% ipython --no-banner

In [1]: import numpy as np

In [2]: np.set_printoptions(precision=1, suppress=True, linewidth=100)

In [3]: def rnd(a):
   ...:     return np.round(a, 1) + 0
   ...: 

In [4]: r0 = np.array([2, 0, 2]) + 0.5

In [5]: data = np.eye(3) - 2 * np.outer(r0, r0) / (r0 @ r0)

In [6]: rnd(data)
Out[6]: 
array([[ 0. , -0.2, -1. ],
       [-0.2,  1. , -0.2],
       [-1. , -0.2,  0. ]])

In [7]: q, R = np.linalg.qr(data)

In [8]: np.allclose(R.T @ R, data.T @ data)
Out[8]: True

In [9]: rnd(q @ R)
Out[9]: 
array([[ 0. , -0.2, -1. ],
       [-0.2,  1. , -0.2],
       [-1. , -0.2,  0. ]])

In [10]: x = np.array([-1, 0, 2])

In [11]: rhs = data @ x

In [12]: coef, lr = np.zeros(3), 1 / np.linalg.norm(data, 2) ** 2

In [13]: for i in range(12):
    ...:     coef -= lr * data.T @ (data @ coef - rhs)
    ...:     if i % 2 == 0: print(i, round(np.linalg.norm(data @ coef - rhs), 1))
    ...: 
0 0.0
2 0.0
4 0.0
6 0.0
8 0.0
10 0.0

In [14]: rnd(np.linalg.cond(data))
Out[14]: np.float64(1.0)

In [15]: rnd(data @ data.T)
Out[15]: 
array([[1., 0., 0.],
       [0., 1., 0.],
       [0., 0., 1.]])

In [16]: rnd(data[:, 1] @ data[:, 2])
Out[16]: np.float64(0.0)

In [17]: x = np.array([-1, -1, -2])

In [18]: rnd(np.linalg.norm(x)), rnd(np.linalg.norm(data @ x))
Out[18]: (np.float64(2.4), np.float64(2.4))

In [19]: rnd(np.abs(np.linalg.eigvals(data)))
Out[19]: array([1., 1., 1.])

In [20]: [p for p in range(1, 25) if np.allclose(np.linalg.matrix_power(data, p), np.eye(3))]
Out[20]: [2, 4, 6, 8, 10, 12, 14, 16, 18, 20, 22, 24]

In [21]: rnd(data.T @ (data @ x))
Out[21]: array([-1., -1., -2.])

In [22]: rnd(np.linalg.det(data))
Out[22]: np.float64(-1.0)

In [23]: arr = np.load("test1.npy")

In [24]: arr
Out[24]: 
array([[ 0.4, -0.4],
       [-0.5,  1.3],
       [-0.7, -1.9],
       [ 0.7,  0.5]])

In [25]: P = arr @ np.linalg.solve(arr.T @ arr, arr.T)

In [26]: np.allclose(P @ P, P)
Out[26]: True

In [27]: rnd(np.trace(P))
Out[27]: np.float64(2.0)

In [28]: rnd(np.linalg.eigvalsh(P))
Out[28]: array([0., 0., 1., 1.])

In [29]: x = np.array([1, 4])

In [30]: h = np.maximum(arr @ x, 0)

In [31]: rnd(arr.T @ h)
Out[31]: array([-0.5,  7.5])

In [32]: rnd(np.tanh(arr @ x))
Out[32]: array([-0.8,  1. , -1. ,  1. ])

In [33]: rnd(np.maximum(arr @ x, 0) - np.maximum(-arr @ x, 0))
Out[33]: array([-1.2,  4.7, -8.3,  2.7])

In [34]: np.flatnonzero(h > 1e-9)
Out[34]: array([1, 3])

In [35]: rng = np.random.default_rng(27)

In [36]: B = arr + rng.integers(-2, 3, (4, 1)) @ rng.integers(-2, 3, (1, 2))

In [37]: rnd(B)
Out[37]: 
array([[-3.6,  3.6],
       [ 1.5, -0.7],
       [-2.7,  0.1],
       [-1.3,  2.5]])

In [38]: np.abs(B - arr).sum(axis=1)
Out[38]: array([8., 4., 4., 4.])

In [39]: arr @ arr
ValueError: matmul: Input operand 1 has a mismatch in its core dimension 0, with gufunc signature (n?,k),(k,m?)->(n?,m?) (size 4 is different from 2)


In [40]: gram = arr.T @ arr

In [41]: np.allclose(gram, gram.T)
Out[41]: True

In [42]: np.linalg.matrix_rank(gram)
Out[42]: np.int64(2)

In [43]: np.trace(gram), (arr ** 2).sum()
Out[43]: (np.float64(7.1), np.float64(7.1))

In [44]: rnd(gram)
Out[44]: 
array([[1.4, 0.9],
       [0.9, 5.7]])

In [45]: rnd(np.diag(gram))
Out[45]: array([1.4, 5.7])

In [46]: rnd(np.linalg.eigvalsh(data).min())
Out[46]: np.float64(-1.0)

In [47]: E = np.loadtxt("dump.csv", delimiter=",")

In [48]: E
Out[48]: 
array([[1. , 0.2, 0. ],
       [0.2, 1. , 0.2],
       [0. , 0.2, 1. ]])

In [49]: x = np.array([1, 2, 8])

In [50]: rhs = E @ x

In [51]: rhs
Out[51]: array([1.4, 3.8, 8.4])

In [52]: rnd(np.linalg.solve(E, E[:, 2]))
Out[52]: array([0., 0., 1.])

In [53]: rnd(np.linalg.solve(E, rhs + E[:, 0]))
Out[53]: array([2., 2., 8.])

In [54]: rnd(np.linalg.solve(E, rhs))
Out[54]: array([1., 2., 8.])

In [55]: rnd(np.linalg.solve(E.T, E[0]))
Out[55]: array([1., 0., 0.])

In [56]: x = np.ones(3)

In [57]: for _ in range(4):
    ...:     x = E @ x
    ...:     x /= np.linalg.norm(x)
    ...:     print(round(x @ E @ x, 1))
    ...: 
1.3
1.3
1.3
1.3

In [58]: rnd(x)
Out[58]: array([0.5, 0.7, 0.5])

In [59]: rnd(np.linalg.eigvalsh(E)[-1])
Out[59]: np.float64(1.3)

In [60]: vals, evecs = np.linalg.eig(E)

In [61]: rnd(np.sort(np.linalg.eigvals(E @ E)))
Out[61]: array([0.5, 1. , 1.6])

In [62]: rnd(E @ evecs[:, 0] - vals[0] * evecs[:, 0])
Out[62]: array([0., 0., 0.])

In [63]: rnd(np.prod(vals))
Out[63]: np.float64(0.9)

In [64]: rnd(np.sort(np.linalg.eigvals(E.T)))
Out[64]: array([0.7, 1. , 1.3])

In [65]: Lm = np.linalg.cholesky(E)

In [66]: E / np.sqrt(np.outer(np.diag(E), np.diag(E)))
Out[66]: 
array([[1. , 0.2, 0. ],
       [0.2, 1. , 0.2],
       [0. , 0.2, 1. ]])

In [67]: rnd(np.prod(np.diag(Lm)) ** 2), rnd(np.linalg.det(E))
Out[67]: (np.float64(0.9), np.float64(0.9))

In [68]: rnd(Lm)
Out[68]: 
array([[1. , 0. , 0. ],
       [0.2, 1. , 0. ],
       [0. , 0.2, 1. ]])

In [69]: rnd(Lm @ Lm.T)
Out[69]: 
array([[1. , 0.2, 0. ],
       [0.2, 1. , 0.2],
       [0. , 0.2, 1. ]])

In [70]: q, _ = np.linalg.qr(np.array([[0.8, -0.6, 0.2], [1.1, 0.3, 0.8], [0.9, 0.0, -1.0]]))

In [71]: evecs, _ = np.linalg.qr(np.array([[1.7, -1.5], [-0.5, -0.8]]))

In [72]: sigma = 10 * 0.2 ** np.arange(2)

In [73]: X = q[:, :2] * sigma @ evecs[:2]

In [74]: rnd(X)
Out[74]: 
array([[ 5.2,  0.2],
       [ 6.2, -2.9],
       [ 5.3, -1.7]])

In [75]: B = np.c_[X[:, :1] @ np.array([[0]]), np.array([0, -2, 2])]

In [76]: B
Out[76]: 
array([[ 0.,  0.],
       [ 0., -2.],
       [ 0.,  2.]])

In [77]: rnd(np.linalg.norm(B - X @ np.linalg.lstsq(X, B)[0], axis=0))
Out[77]: array([0. , 2.7])

In [78]: rnd(np.linalg.lstsq(X, B[:, 0])[0])
Out[78]: array([0., 0.])

In [79]: np.linalg.matrix_rank(B)
Out[79]: np.int64(1)

In [80]: np.linalg.matrix_rank(np.c_[X, B])
Out[80]: np.int64(3)

In [81]: feats = np.load("m.npy")

In [82]: feats
Out[82]: 
array([[ 1, -1, -1,  1, -1,  1,  1, -1],
       [ 1, -1, -1,  1,  1, -1, -1,  1]])

In [83]: theta = np.radians(15)

In [84]: R = np.eye(8)

In [85]: R[1, 1] = R[4, 4] = np.cos(theta)

In [86]: R[1, 4], R[4, 1] = -np.sin(theta), np.sin(theta)

In [87]: rnd(R)
Out[87]: 
array([[ 1. ,  0. ,  0. ,  0. ,  0. ,  0. ,  0. ,  0. ],
       [ 0. ,  1. ,  0. ,  0. , -0.3,  0. ,  0. ,  0. ],
       [ 0. ,  0. ,  1. ,  0. ,  0. ,  0. ,  0. ,  0. ],
       [ 0. ,  0. ,  0. ,  1. ,  0. ,  0. ,  0. ,  0. ],
       [ 0. ,  0.3,  0. ,  0. ,  1. ,  0. ,  0. ,  0. ],
       [ 0. ,  0. ,  0. ,  0. ,  0. ,  1. ,  0. ,  0. ],
       [ 0. ,  0. ,  0. ,  0. ,  0. ,  0. ,  1. ,  0. ],
       [ 0. ,  0. ,  0. ,  0. ,  0. ,  0. ,  0. ,  1. ]])

In [88]: B = feats @ R.T

In [89]: rnd(B)
Out[89]: 
array([[ 1. , -0.7, -1. ,  1. , -1.2,  1. ,  1. , -1. ],
       [ 1. , -1.2, -1. ,  1. ,  0.7, -1. , -1. ,  1. ]])

In [90]: np.allclose(np.linalg.norm(feats, axis=1), np.linalg.norm(B, axis=1))
Out[90]: True

In [91]: rnd(np.abs(B - feats).max(axis=0))
Out[91]: array([0. , 0.3, 0. , 0. , 0.3, 0. , 0. , 0. ])

In [92]: B = feats + rng.integers(-2, 3, (2, 1)) @ rng.integers(-2, 3, (1, 8))

In [93]: B
Out[93]: 
array([[ 1, -1, -1,  1, -1,  1,  1, -1],
       [ 1, -3,  1,  0,  0,  1, -3,  3]])

In [94]: np.abs(B - feats).sum(axis=1)
Out[94]: array([ 0, 12])

In [95]: np.linalg.matrix_rank(B - feats, tol=1e-8)
Out[95]: np.int64(1)

In [96]: r0 = np.array([1, 0, 3])

In [97]: np.array([np.convolve(row, r0, "same") for row in B])
Out[97]: 
array([[-1,  2, -2, -4,  4, -2,  2,  3],
       [-3,  4, -9,  3,  1, -3,  6, -9]])

In [98]: np.cross(B[0, :3], B[1, :3])
Out[98]: array([-4, -2, -2])

In [99]: np.convolve(B[0], r0)
Out[99]: array([ 1, -1,  2, -2, -4,  4, -2,  2,  3, -3])

In [100]: np.polyval(r0, B[0])
Out[100]: array([4, 4, 4, 4, 4, 4, 4, 4])

In [101]: B = np.array([[-2, 0, 2],
     ...:     [1, 1, 0],
     ...:     [-1, -2, -2],
     ...:     [2, 1, -1],
     ...:     [-1, 1, 0],
     ...:     [1, 0, 1],
     ...:     [2, 1, -2],
     ...:     [2, 0, 1]])

In [102]: feats @ B
Out[102]: 
array([[ 2,  2,  1],
       [-2,  2,  5]])

In [103]: np.einsum("ij,ij->", feats, B)
ValueError: operands could not be broadcast together with remapped shapes [original->remapped]: (2,8)->(2,8) (8,3)->(8,3) 


In [104]: np.linalg.matrix_rank(np.vstack([feats, B.T]))
Out[104]: np.int64(5)

In [105]: np.einsum("ik,kj->ji", feats, B)
Out[105]: 
array([[ 2, -2],
       [ 2,  2],
       [ 1,  5]])

In [106]: feats.sum(axis=1)
Out[106]: array([0, 0])

In [107]: feats[2]
IndexError: index 2 is out of bounds for axis 0 with size 2


In [108]: np.linalg.rank(feats)
AttributeError: module 'numpy.linalg' has no attribute 'rank'


In [109]: F = np.load("arr.npy")

In [110]: F
Out[110]: 
array([[-1, -1,  1],
       [ 1,  0,  0],
       [-1, -1,  1],
       [-2,  3, -3]])

In [111]: # row 2 repeats row 0

In [112]: rnd(np.linalg.norm(F[0], 1)), rnd(np.linalg.norm(F[0], np.inf))
Out[112]: (np.float64(3.0), np.float64(1.0))

In [113]: rnd(np.linalg.norm(F) ** 2 / np.linalg.norm(F, 2) ** 2)
Out[113]: np.float64(1.2)

In [114]: np.linalg.norm(F, axis=2)
AxisError: axis 2 is out of bounds for array of dimension 2


In [115]: rnd(np.linalg.norm(F, 1)), rnd(np.linalg.norm(F, np.inf))
Out[115]: (np.float64(5.0), np.float64(8.0))

In [116]: rnd(np.linalg.norm(F, axis=1))
Out[116]: array([1.7, 1. , 1.7, 4.7])
